% python3 -q
>>> import numpy as np
>>> import numpy.linalg as la
>>> np.set_printoptions(suppress=True, linewidth=140)
>>> X = np.load("test18.npy")
>>> X
array([[-3, -3, -3, -3, -3, -3],
       [-1,  2, -1,  2, -1,  2],
       [ 0,  1,  0,  1,  0,  1],
       [-3, -3, -3, -3, -3, -3],
       [-1,  2, -1,  2, -1,  2],
       [ 0,  1,  0,  1,  0,  1]])
>>> la.matrix_rank(X, rtol=0.1)
np.int64(2)
>>> la.cond(X) > 100
np.True_
>>> np.argsort(-la.norm(X, axis=0).round(6), kind="stable")[:3]
array([1, 3, 5])
>>> np.round(la.norm(X, 2) / la.norm(X), 2)
np.float64(0.9)
>>> U, s, VT = la.svd(X)
>>> evecs = VT[:(s > 1e-8).sum()]
>>> rng = np.random.default_rng(613)
>>> x = X[0] + 4 * X[1] + rng.integers(2) * np.eye(6)[5]
>>> x
array([-7.,  5., -7.,  5., -7.,  5.])
>>> la.matrix_rank(np.vstack([X, x]))
np.int64(2)
>>> round(float(la.norm(x - evecs.T @ evecs @ x)), 2)
0.0
>>> np.round(evecs.T @ evecs, 2) + 0
array([[0.33, 0.  , 0.33, 0.  , 0.33, 0.  ],
       [0.  , 0.33, 0.  , 0.33, 0.  , 0.33],
       [0.33, 0.  , 0.33, 0.  , 0.33, 0.  ],
       [0.  , 0.33, 0.  , 0.33, 0.  , 0.33],
       [0.33, 0.  , 0.33, 0.  , 0.33, 0.  ],
       [0.  , 0.33, 0.  , 0.33, 0.  , 0.33]])
>>> np.allclose(evecs.T @ evecs @ x, x)
True
>>> labels = rng.permutation(6)
>>> labels
array([2, 0, 5, 1, 3, 4])
>>> A2 = X[labels][:, labels]
>>> np.round(np.sort(np.abs(la.eigvals(A2))), 2) + 0
array([0., 0., 0., 0., 0., 4.])
>>> round(float(la.det(A2)), 2), round(float(la.det(X[labels])), 2)
(0.0, 0.0)
>>> np.trace(A2)
np.int64(-4)
>>> theta = np.radians(90)
>>> r_ = np.eye(6)
>>> r_[5, 5] = r_[0, 0] = np.cos(theta)
>>> r_[5, 0], r_[0, 5] = -np.sin(theta), np.sin(theta)
>>> r_.round(2) + 0
array([[ 0.,  0.,  0.,  0.,  0.,  1.],
       [ 0.,  1.,  0.,  0.,  0.,  0.],
       [ 0.,  0.,  1.,  0.,  0.,  0.],
       [ 0.,  0.,  0.,  1.,  0.,  0.],
       [ 0.,  0.,  0.,  0.,  1.,  0.],
       [-1.,  0.,  0.,  0.,  0.,  0.]])
>>> A2 = X @ r_.T
>>> round(la.det(r_), 2), np.trace(r_)
(np.float64(1.0), np.float64(4.0))
>>> np.allclose(la.norm(X, axis=1), la.norm(A2, axis=1))
True
>>> np.abs(A2 - X).max(axis=0)
array([3., 0., 0., 0., 0., 6.])
>>> arr = np.load("data.npy")
>>> arr
array([[-0.1 , -1.9 , -1.5 , -0.8 ,  0.1 ],
       [ 0.6 , -0.1 ,  0.  ,  0.3 ,  2.4 ],
       [-0.4 , -0.5 , -0.4 ,  1.  , -0.9 ],
       [ 0.98, -0.11,  0.33,  0.21,  2.76]])
>>> U, s, VT = la.svd(arr, full_matrices=False)
>>> np.allclose(U * s @ VT, arr)
True
>>> np.round(VT @ VT.T, 2) + 0
array([[1., 0., 0., 0.],
       [0., 1., 0., 0.],
       [0., 0., 1., 0.],
       [0., 0., 0., 1.]])
>>> s.round(2)
array([3.97, 2.57, 1.2 , 0.24])
>>> np.round(np.abs(VT[0]), 2)
array([0.3 , 0.01, 0.1 , 0.03, 0.95])
>>> round(float(np.sqrt((s ** 2).sum())), 2), np.round(la.norm(arr), 2)
(4.88, np.float64(4.88))
>>> np.abs(U[:, 0]).round(6).argmax()
np.int64(3)
